$ python3 -q
>>> import numpy as np
>>> np.set_printoptions(precision=2, suppress=True, linewidth=140, sign=" ")
>>> feats = np.load("test4.npy")
>>> feats
array([[-15, -15,   0,  10,  15,  10],
       [-21, -21,   0,  14,  21,  14],
       [-24, -24,   0,  16,  24,  16],
       [ -9,  -9,   0,   6,   9,   6],
       [-27, -27,   0,  18,  27,  18],
       [-27, -27,   0,  18,  27,  18],
       [  0,   0,   0,   0,   0,   0]])
>>> # looks like rank 1
>>> left, sv, vt = np.linalg.svd(feats)
>>> np.argmax(sv[:-1] / (sv[1:] + 1e-6)) + 1
np.int64(1)
>>> sv.round(2) + 0
array([ 104.,    0.,    0.,    0.,    0.,    0.])
>>> A2 = left[:, :1] @ np.diag(sv[:1]) @ vt[:1]
>>> print(round(float(np.linalg.norm(feats - A2) / np.linalg.norm(feats)), 2))
0.0
>>> print(A2)
[[-15. -15.   0.  10.  15.  10.]
 [-21. -21.   0.  14.  21.  14.]
 [-24. -24.   0.  16.  24.  16.]
 [ -9.  -9.   0.   6.   9.   6.]
 [-27. -27.   0.  18.  27.  18.]
 [-27. -27.   0.  18.  27.  18.]
 [  0.   0.   0.   0.   0.   0.]]
>>> A = np.load("out19.npy")
>>> A
array([[  6,   8,   9,   2,   7,   7,  18,   8,   2,   5,   5],
       [  4,   9,   1,   6,   2,   3,  12,   4,   8,   2,   1],
       [  2,   4,   2,   2,   0,   6,   6,   2,   6,   9,   2],
       [  3,   4,   0,   3,   8,   8,   9,   3,   4,   8,   6],
       [  2,   5,   6,   8,   2,   9,   6,   2,   1,   1,   9],
       [  0,   3,   5,   2,   8,   9,   0,   4,   5,   9,   3],
       [  3,   9,   9,   4,   6,   9,   9,   4,   3,   6,   0],
       [  9,   0,   4,   3,   1,   6,  27,   0,   2,   5,   5],
       [  2,   0,   2,   5,   8,   5,   6,   4,   9,   6,   5],
       [  3,   5,   8,   2,   4,   4,   9,   8,   4,   8,   7],
       [  6,   2,   0,   3,   0,   9,  18,   2,   7,   2,   7],
       [  4,   6,   3,   7,   4,   5,  12,   8,   9,   6,   5],
       [  9,   6,   2,   8,   7,   9,  27,   3,   7,   8,   3]])
>>> round(float(np.trace(np.linalg.pinv(A) @ A)), 2)
10.0
>>> np.unique(A.round(6), axis=0).shape
(13, 11)
>>> try:
...     np.linalg.inv(A)
... except np.linalg.LinAlgError as e:
...     print(e)
... 
Last 2 dimensions of the array must be square
>>> W0 = np.load("a.npy")
>>> print(W0)
[[ 3  5  6  3  4  8  5  5  8]
 [ 0  7  7  9  0  7  6  0  9]
 [ 0  0  9  0  7  6  1  4  7]
 [ 0  0  0  5  2  9  3  3  9]
 [ 0  0  0  0  7  9  0  2  4]
 [ 0  0  0  0  0  7  2  9  3]
 [ 0  0  0  0  0  0  7  3  5]
 [ 0  0  0  0  0  0  0  8  2]
 [ 0  0  0  0  0  0  0  0  8]]
>>> rng = np.random.default_rng(58564)
>>> lab = rng.permutation(9)
>>> lab
array([ 5,  1,  2,  6,  7,  3,  0,  8,  4])
>>> A2 = W0[lab][:, lab]
>>> A2
array([[ 7,  0,  0,  2,  9,  0,  0,  3,  0],
       [ 7,  7,  7,  6,  0,  9,  0,  9,  0],
       [ 6,  0,  9,  1,  4,  0,  0,  7,  7],
       [ 0,  0,  0,  7,  3,  0,  0,  5,  0],
       [ 0,  0,  0,  0,  8,  0,  0,  2,  0],
       [ 9,  0,  0,  3,  3,  5,  0,  9,  2],
       [ 8,  5,  6,  5,  5,  3,  3,  8,  4],
       [ 0,  0,  0,  0,  0,  0,  0,  8,  0],
       [ 9,  0,  0,  0,  2,  0,  0,  4,  7]])
>>> np.allclose(A2, W0)
False
